$ python3 -q
>>> import numpy as np
>>> import numpy.linalg as la
>>> np.set_printoptions(precision=3, suppress=True, linewidth=140, floatmode="fixed")
>>> arr = np.loadtxt("sample6.csv", delimiter=",")
>>> arr
array([[ 5.000,  0.000,  4.000,  0.000,  0.000,  0.000,  0.000,  0.000],
       [ 0.000, -5.000,  0.000,  0.000,  0.000,  5.000,  2.000, -5.000],
       [ 0.000,  0.000,  0.000,  0.000,  0.000,  0.000,  0.000,  0.000],
       [-5.000,  0.000,  0.000, -3.000,  0.000,  5.000,  0.000,  0.000],
       [-5.000,  0.000,  5.000,  3.000,  0.000,  0.000,  1.000,  5.000],
       [ 0.000,  0.000,  0.000, -1.000,  0.000,  0.000,  0.000,  0.000],
       [ 0.000,  0.000,  0.000,  0.000, -4.000,  0.000, -1.000,  0.000]])
>>> # rank 6
>>> la.norm(arr, axis=0)
array([8.660, 5.000, 6.403, 4.359, 4.000, 7.071, 2.449, 7.071])
>>> round(la.norm(arr) ** 2 / la.norm(arr, 2) ** 2, 3)
np.float64(2.661)
>>> arr[1] @ arr[5]
np.float64(0.0)
>>> print(round(float(la.norm(arr[1] - arr[5])), 3))
8.944
>>> la.norm(arr, axis=1)
array([6.403, 8.888, 0.000, 7.681, 9.220, 1.000, 4.123])
>>> np.argsort(-la.norm(arr, axis=0).round(6), kind="stable")[:3]
array([0, 5, 7])
>>> print([round(float(x), 3) for x in la.svd(arr, compute_uv=False)[:3]])
[10.294, 9.783, 6.784]
>>> la.cond(arr) > 100
np.True_
>>> A = np.load("layer0.npy")
>>> A
array([[-1, -4, -7, -1, -1],
       [ 8,  5,  2,  8,  8],
       [ 7,  4,  1,  7,  7],
       [-2, -5, -8, -2, -2],
       [-2, -5, -8, -2, -2],
       [ 7,  4,  1,  7,  7],
       [ 2, -1, -4,  2,  2]])
>>> np.allclose(A[:-1].T @ la.lstsq(A[:-1].T, A[-1])[0], A[-1])
True
>>> round(float(np.trace(la.pinv(A) @ A)), 3)
2.0
>>> np.unique(A.round(6), axis=0).shape
(5, 5)
>>> x0 = np.array([1, 0, 1, 3, 3])
>>> h = np.maximum(A @ x0, 0)
>>> np.tanh(A @ x0)
array([-1.000,  1.000,  1.000, -1.000, -1.000,  1.000,  1.000])
>>> A * (h > 1e-9)[:, None]
array([[ 0,  0,  0,  0,  0],
       [ 8,  5,  2,  8,  8],
       [ 7,  4,  1,  7,  7],
       [ 0,  0,  0,  0,  0],
       [ 0,  0,  0,  0,  0],
       [ 7,  4,  1,  7,  7],
       [ 2, -1, -4,  2,  2]])
>>> rng = np.random.default_rng(465595)
>>> other = A + rng.integers(-2, 3, (7, 2)) @ rng.integers(-2, 3, (2, 5))
>>> other
array([[-2, -6, -6,  0,  0],
       [ 8,  5,  4,  2,  8],
       [ 9,  8, -3, 11,  5],
       [-1, -3, -8, -6, -3],
       [-1, -3, -9, -3, -3],
       [ 8,  6,  1,  3,  6],
       [ 2, -1, -5,  5,  2]])
>>> np.round(la.svd(other - A, compute_uv=False), 3) + 0
array([10.270,  7.780,  0.000,  0.000,  0.000])
>>> np.abs(other - A).sum(axis=1)
array([ 6,  8, 16,  8,  6,  8,  4])
>>> print(la.matrix_rank(other - A, tol=1e-8))
2
>>> C2 = other.T @ other
>>> print(np.diag(C2))
[219 180 232 204 147]
>>> np.round(la.eigvalsh(C2)[::-1], 3) + 0
array([666.978, 222.502,  63.434,  29.087,   0.000])
>>> np.round(la.svd(other, compute_uv=False) ** 2, 3) + 0
array([666.978, 222.502,  63.434,  29.087,   0.000])
>>> np.trace(C2), (other ** 2).sum()
(np.int64(982), np.int64(982))
>>> x0 = np.array([0, 0, -2, 0, -1])
>>> A @ np.eye(5)[2]
array([-7.000,  2.000,  1.000, -8.000, -8.000,  1.000, -4.000])
>>> A * x0
array([[ 0,  0, 14,  0,  1],
       [ 0,  0, -4,  0, -8],
       [ 0,  0, -2,  0, -7],
       [ 0,  0, 16,  0,  2],
       [ 0,  0, 16,  0,  2],
       [ 0,  0, -2,  0, -7],
       [ 0,  0,  8,  0, -2]])
>>> np.einsum("ij,j->i", A, x0)
array([ 15, -12,  -9,  18,  18,  -9,   6])
>>> A @ np.ones(5)
array([-14.000,  31.000,  26.000, -19.000, -19.000,  26.000,   1.000])
>>> m1 = np.load("arr.npy")
>>> m1
array([[ 0.021, -0.075,  0.096, -0.017,  0.017,  0.000,  0.071],
       [-0.075,  0.270, -0.345,  0.060, -0.060,  0.000, -0.255],
       [ 0.096, -0.345,  0.441, -0.077,  0.077,  0.000,  0.326],
       [-0.017,  0.060, -0.077,  0.013, -0.013,  0.000, -0.057],
       [ 0.017, -0.060,  0.077, -0.013,  0.013,  0.000,  0.057],
       [ 0.000,  0.000,  0.000,  0.000,  0.000,  0.000,  0.000],
       [ 0.071, -0.255,  0.326, -0.057,  0.057,  0.000,  0.241]])
>>> # symmetric
>>> ev, vecs = la.eigh(m1)
>>> x0 = np.array([-2, -2, -2, -2, 1, -2, -2])
>>> np.round(la.eigvalsh(m1[1:, 1:]), 3) + 0
array([0.000, 0.000, 0.000, 0.000, 0.000, 0.979])
>>> vecs * np.abs(ev) @ vecs.T
array([[ 0.021, -0.075,  0.096, -0.017,  0.017,  0.000,  0.071],
       [-0.075,  0.270, -0.345,  0.060, -0.060,  0.000, -0.255],
       [ 0.096, -0.345,  0.441, -0.077,  0.077,  0.000,  0.326],
       [-0.017,  0.060, -0.077,  0.013, -0.013,  0.000, -0.057],
       [ 0.017, -0.060,  0.077, -0.013,  0.013,  0.000,  0.057],
       [ 0.000,  0.000,  0.000,  0.000,  0.000,  0.000,  0.000],
       [ 0.071, -0.255,  0.326, -0.057,  0.057,  0.000,  0.241]])
>>> round(float(x0 @ m1 @ x0), 3)
1.471
>>> x0 = np.array([5, 2, 1, -4, -1, 2, 3])
>>> round(np.trace(m1), 3)
np.float64(1.0)
>>> print(round(float((x0 - m1 @ x0) @ (m1 @ x0)), 3))
0.0
>>> print(m1 @ x0)
[ 0.313 -1.126  1.439 -0.250  0.250  0.000  1.063]
>>> print(np.eye(7) - m1)
[[ 0.979  0.075 -0.096  0.017 -0.017  0.000 -0.071]
 [ 0.075  0.730  0.345 -0.060  0.060  0.000  0.255]
 [-0.096  0.345  0.559  0.077 -0.077  0.000 -0.326]
 [ 0.017 -0.060  0.077  0.987  0.013  0.000  0.057]
 [-0.017  0.060 -0.077  0.013  0.987  0.000 -0.057]
 [ 0.000  0.000  0.000  0.000  0.000  1.000  0.000]
 [-0.071  0.255 -0.326  0.057 -0.057  0.000  0.759]]
>>> M = np.load("out17.npy")
>>> M
array([[1, 2, 9, 0, 6],
       [1, 5, 9, 2, 3],
       [2, 2, 5, 1, 2],
       [0, 5, 2, 4, 3],
       [9, 8, 1, 9, 0]])
>>> u = np.array([2, 3, -1])
>>> np.polyval(u, A[4])
array([  1,  34, 103,   1,   1])
>>> np.correlate(A[4], A[2], "full")
array([-14, -49, -93, -83, -70, -83, -66, -22, -14])
>>> np.cross(A[4, :3], A[2, :3])
array([ 27, -54,  27])
>>> np.convolve(A[4], u)
array([ -4, -16, -29, -23,  -2,  -4,   2])
>>> la.cond(M) > 100
np.True_
>>> np.argsort(-la.norm(M, axis=0).round(6), kind="stable")[:3]
array([2, 1, 3])
>>> print(round(np.log10(la.cond(M))))
3
>>> print([round(float(x), 3) for x in la.svd(M, compute_uv=False)[:3]])
[19.472, 12.645, 4.009]
>>> np.abs(la.svd(M)[2][-1])
array([0.216, 0.600, 0.235, 0.723, 0.119])
>>> z = rng.permutation(5)
>>> print(z)
[0 4 1 2 3]
>>> other = M[z][:, z]
>>> other
array([[1, 6, 2, 9, 0],
       [9, 0, 8, 1, 9],
       [1, 3, 5, 9, 2],
       [2, 2, 2, 5, 1],
       [0, 3, 5, 2, 4]])
>>> u = np.array([0, 5, 6])
>>> g = np.array([3, -3, 0, -1])
>>> J = np.outer(u, g)
>>> print(J)
[[  0   0   0   0]
 [ 15 -15   0  -5]
 [ 18 -18   0  -6]]
>>> left, s, Vt = la.svd(J)
>>> vecs = Vt[:(s > 1e-8).sum()]
>>> x0 = J[0] + -3 * J[1] + rng.integers(2) * np.eye(4)[1]
>>> x0
array([-45.000,  45.000,   0.000,  15.000])
>>> round(float(la.norm(x0 - vecs.T @ vecs @ x0)), 3)
0.0
>>> la.matrix_rank(np.vstack([J, x0]))
np.int64(1)
>>> rank = la.matrix_rank(J)
>>> rank
np.int64(1)
>>> N = la.svd(J)[2][rank:].T
>>> la.matrix_rank(J.T @ J), la.matrix_rank(J @ J.T)
(np.int64(1), np.int64(1))
>>> [int(la.matrix_rank(np.delete(J, i, axis=0))) for i in range(3)]
[1, 1, 1]
>>> F = np.loadtxt("a.csv", delimiter=",")
>>> F
array([[  5.000,  -7.000,  -3.000],
       [-10.000,  -2.000,  -8.000],
       [  5.000,   9.000,  11.000],
       [ 11.000,   7.000,  13.000],
       [  4.000,   4.000,   6.000],
       [ -7.000,  -3.000,  -7.000],
       [ -1.000,  -5.000,  -5.000],
       [  9.000,  13.000,  17.000]])
>>> # rank 2
>>> np.argsort(-la.norm(F, axis=0).round(6), kind="stable")[:3]
array([2, 0, 1])
>>> print(la.matrix_rank(F, rtol=0.1))
2
>>> np.round(la.norm(F, 2) / la.norm(F), 3)
np.float64(0.953)
>>> la.cond(F) > 100
np.True_
>>> left, s, Vt = la.svd(F)
>>> vecs = Vt[:(s > 1e-8).sum()]
>>> x0 = F[4] + -3 * F[7] + rng.integers(2) * np.eye(3)[0]
>>> x0
array([-22.000, -35.000, -45.000])
>>> vecs.T @ vecs
array([[ 0.819, -0.254,  0.290],
       [-0.254,  0.645,  0.406],
       [ 0.290,  0.406,  0.536]])
>>> la.matrix_rank(np.vstack([F, x0]))
np.int64(3)
>>> np.diag(vecs.T @ vecs)
array([0.819, 0.645, 0.536])
